$ python -q
>>> import numpy as np
>>> np.set_printoptions(suppress=True, linewidth=100)
>>> J = np.load("out9.npy")
>>> print(J)
[[-3  5  0 -3  0 -4 -1]
 [-1 -3  5  0 -3  0 -4]
 [-4 -1 -3  5  0 -3  0]
 [ 0 -4 -1 -3  5  0 -3]
 [-3  0 -4 -1 -3  5  0]
 [ 0 -3  0 -4 -1 -3  5]
 [ 5  0 -3  0 -4 -1 -3]]
>>> M2 = J[0, 0] * J[1:] - np.outer(J[1:, 0], J[0])
>>> print(M2)
[[  0  14 -15  -3   9  -4  11]
 [  0  23   9 -27   0  -7  -4]
 [  0  12   3   9 -15   0   9]
 [  0  15  12  -6   9 -27  -3]
 [  0   9   0  12   3   9 -15]
 [  0 -25   9  15  12  23  14]]
>>> print(np.flatnonzero(~M2.round(6).any(axis=1)))
[]
>>> M2 = J / np.linalg.norm(J, axis=1, keepdims=True)
>>> gram = M2 @ M2.T
>>> print((gram - 2 * np.eye(7)).round(6).argmax(axis=1))
[2 3 0 1 2 0 1]
>>> print(gram.round(4))
[[ 1.     -0.1333  0.0667 -0.1333 -0.1333  0.0667 -0.1333]
 [-0.1333  1.     -0.1333  0.0667 -0.1333 -0.1333  0.0667]
 [ 0.0667 -0.1333  1.     -0.1333  0.0667 -0.1333 -0.1333]
 [-0.1333  0.0667 -0.1333  1.     -0.1333  0.0667 -0.1333]
 [-0.1333 -0.1333  0.0667 -0.1333  1.     -0.1333  0.0667]
 [ 0.0667 -0.1333 -0.1333  0.0667 -0.1333  1.     -0.1333]
 [-0.1333  0.0667 -0.1333 -0.1333  0.0667 -0.1333  1.    ]]
>>> print(round(float(np.degrees(np.arccos(np.clip(gram[6, 4], -1, 1)))), 4))
86.1774
>>> q, R = np.linalg.qr(J)
>>> print(np.round(np.abs(np.diag(R)), 4))
[7.746  7.6768 7.6673 7.6112 7.4954 7.4887 7.4263]
>>> print(q.shape, R.shape)
(7, 7) (7, 7)
>>> M = np.loadtxt("m.csv", delimiter=",")
>>> print(M.round(4))
[[0.1739 0.     0.2174 0.0435 0.     0.1739 0.3913]
 [0.     0.2    0.0333 0.2667 0.2    0.1667 0.1333]
 [0.1463 0.2195 0.2439 0.1463 0.0488 0.0488 0.1463]
 [0.2083 0.2083 0.375  0.0833 0.     0.125  0.    ]
 [0.4091 0.     0.     0.2727 0.1818 0.     0.1364]
 [0.2308 0.1795 0.1026 0.0256 0.1026 0.2564 0.1026]
 [0.2727 0.2121 0.0606 0.1818 0.     0.2424 0.0303]]
>>> # row-stochastic, so 1 is an eigenvalue
>>> vec = np.array([-1, 2, 1, 3, 2, 2, -3])
>>> y = M @ vec
>>> c, lr = np.zeros(7), 1 / np.linalg.norm(M, 2) ** 2
>>> for i in range(15):
...     c -= lr * M.T @ (M @ c - y)
...     if i % 5 == 0: print(i, round(np.linalg.norm(M @ c - y), 4))
... 
0 1.5626
5 0.8082
10 0.4406
>>> print(c.round(4))
[-0.3555  2.9961  0.2371  2.1363  1.3067  1.1532 -2.0156]
>>> f, v = M[6], M[2]
>>> print(round(float(f @ v), 4))
0.1441
>>> pr = (f @ v) / (f @ f) * f
>>> print(np.round((v - pr) @ f, 4))
0.0
>>> print(np.round(v - pr, 4))
[-0.0358  0.0778  0.2034  0.0249  0.0488 -0.1131  0.1261]
>>> print(np.round(np.sort(np.abs(np.linalg.eigvals(M))), 4))
[0.1551 0.1551 0.2602 0.2714 0.2747 0.2747 1.    ]
>>> assert M == M.T
Traceback (most recent call last):
  File "<python-input-29>", line 1, in <module>
    assert M == M.T
           ^^^^^^^^
ValueError: The truth value of an array with more than one element is ambiguous. Use a.any() or a.all()
>>> print(round(float(np.linalg.det(M)), 4))
-0.0001
>>> M2 = np.linalg.inv(M)
>>> print(round(float(np.linalg.det(M) * np.linalg.det(M2)), 4))
1.0
>>> print(np.round(M @ M2, 4) + 0)
[[1. 0. 0. 0. 0. 0. 0.]
 [0. 1. 0. 0. 0. 0. 0.]
 [0. 0. 1. 0. 0. 0. 0.]
 [0. 0. 0. 1. 0. 0. 0.]
 [0. 0. 0. 0. 1. 0. 0.]
 [0. 0. 0. 0. 0. 1. 0.]
 [0. 0. 0. 0. 0. 0. 1.]]
>>> m1 = np.load("case13.npy")
>>> print(m1)
[[ 13.0929  -6.0191 -21.4196  17.5504]
 [ 13.9355  -5.513  -24.0179  17.9104]
 [ 14.6285  -6.6103 -23.6201  19.6292]
 [ 14.9673  -6.5994 -22.451   17.0169]
 [ 11.8502  -6.4994 -23.8775  19.3831]
 [ 14.732   -5.4794 -24.777   18.0247]
 [ 15.7678  -6.0106 -22.3728  18.921 ]
 [ 14.1189  -7.9909 -24.594   18.1528]
 [-12.5635   7.4004   6.6462 -11.6716]
 [ 12.4584  -5.8859 -24.4416  17.578 ]
 [ 12.2582  -5.7368 -24.7542  18.8674]
 [ 13.5153  -5.6508 -25.1471  18.1559]]
>>> def softmax(z):
...     e = np.exp(z - z.max(axis=-1, keepdims=True))
...     return e / e.sum(axis=-1, keepdims=True)
... 
>>> print(np.round(softmax(10 * m1[5]), 4) + 0)
[0. 0. 0. 1.]
>>> print(np.round(softmax(m1).sum(axis=1), 4))
[1. 1. 1. 1. 1. 1. 1. 1. 1. 1. 1. 1.]
>>> att = m1 @ m1.T / np.sqrt(4)
>>> print(softmax(att).round(6).argmax(axis=1))
[2 2 2 2 2 2 2 7 8 2 2 2]
>>> Xs = m1 - m1.mean(axis=0)
>>> U, sigma, Vh = np.linalg.svd(Xs, full_matrices=False)
>>> print(np.linalg.matrix_rank(Xs))
4
>>> print(np.abs(U[:, 0]).argmax())
8
>>> print(np.round(Vh[0] * np.sign(Vh[0, np.abs(Vh[0]).argmax()]), 4))
[-0.5065  0.2611  0.5859 -0.5762]
>>> print(np.round(sigma ** 2 / (sigma ** 2).sum(), 4))
[0.9873 0.0079 0.003  0.0019]
>>> lab = m1[:, 2] > np.median(m1[:, 2])
>>> f = m1[lab].mean(axis=0) - m1[~lab].mean(axis=0)
>>> print(((m1 - m1.mean(axis=0)) @ f > 0).astype(int))
[0 0 0 0 0 0 0 0 1 0 0 0]
>>> print(np.round((((m1 - m1.mean(axis=0)) @ f > 0) == lab).mean(), 4))
0.5833
>>> Xs = m1 - m1.mean(axis=0)
>>> V = np.linalg.svd(Xs)[2][:1]
>>> M2 = Xs - Xs @ V.T @ V
>>> print(np.round((Xs @ V.T).std(axis=0), 4))
[14.3897]
>>> print(np.round(np.cov(Xs @ V.T, rowvar=False), 4))
225.8889
>>> print(np.round(np.diag(V.T @ V), 4))
[0.2566 0.0682 0.3433 0.332 ]
>>> print(np.round(np.linalg.norm(M2) / np.linalg.norm(Xs), 4))
0.1128
>>> arr = np.cumsum(np.array([[-2, -3, -3, 2, -2],
...     [-2, 0, -3, 0, 1],
...     [3, -1, 0, -2, 3],
...     [-3, 3, -2, 1, -3],
...     [0, 2, -2, 0, 1],
...     [-1, -2, -1, -1, 0],
...     [0, -1, -1, -3, -2],
...     [1, -2, 3, -2, -3],
...     [2, -2, -2, 2, -3],
...     [-2, -2, -1, 0, -2],
...     [-2, 3, 1, 0, 3],
...     [-3, 1, -3, -1, -1],
...     [-2, 2, 0, 0, 0],
...     [-2, 0, 3, -1, -2],
...     [2, 3, 3, -1, 2],
...     [-3, 2, 3, 3, 1],
...     [-3, -1, -2, -2, -1],
...     [-2, -3, 0, 1, -1],
...     [1, 3, -2, 1, -1],
...     [-3, 3, 2, 0, -2],
...     [1, -1, -3, 1, 2],
...     [-2, 3, -3, -1, 3],
...     [3, 2, 3, -1, 3],
...     [-3, 1, -2, 2, -3],
...     [1, 1, -1, 2, -1]]), axis=0)
>>> print(arr)
[[ -2  -3  -3   2  -2]
 [ -4  -3  -6   2  -1]
 [ -1  -4  -6   0   2]
 [ -4  -1  -8   1  -1]
 [ -4   1 -10   1   0]
 [ -5  -1 -11   0   0]
 [ -5  -2 -12  -3  -2]
 [ -4  -4  -9  -5  -5]
 [ -2  -6 -11  -3  -8]
 [ -4  -8 -12  -3 -10]
 [ -6  -5 -11  -3  -7]
 [ -9  -4 -14  -4  -8]
 [-11  -2 -14  -4  -8]
 [-13  -2 -11  -5 -10]
 [-11   1  -8  -6  -8]
 [-14   3  -5  -3  -7]
 [-17   2  -7  -5  -8]
 [-19  -1  -7  -4  -9]
 [-18   2  -9  -3 -10]
 [-21   5  -7  -3 -12]
 [-20   4 -10  -2 -10]
 [-22   7 -13  -3  -7]
 [-19   9 -10  -4  -4]
 [-22  10 -12  -2  -7]
 [-21  11 -13   0  -8]]
>>> proj = arr @ np.linalg.solve(arr.T @ arr, arr.T)
>>> print(np.round(np.linalg.eigvalsh(proj), 4) + 0)
[0. 0. 0. 0. 0. 0. 0. 0. 0. 0. 0. 0. 0. 0. 0. 0. 0. 0. 0. 0. 1. 1. 1. 1. 1.]
>>> print(round(np.trace(proj), 4))
5.0
>>> print(np.linalg.matrix_rank(np.eye(25) - proj))
20
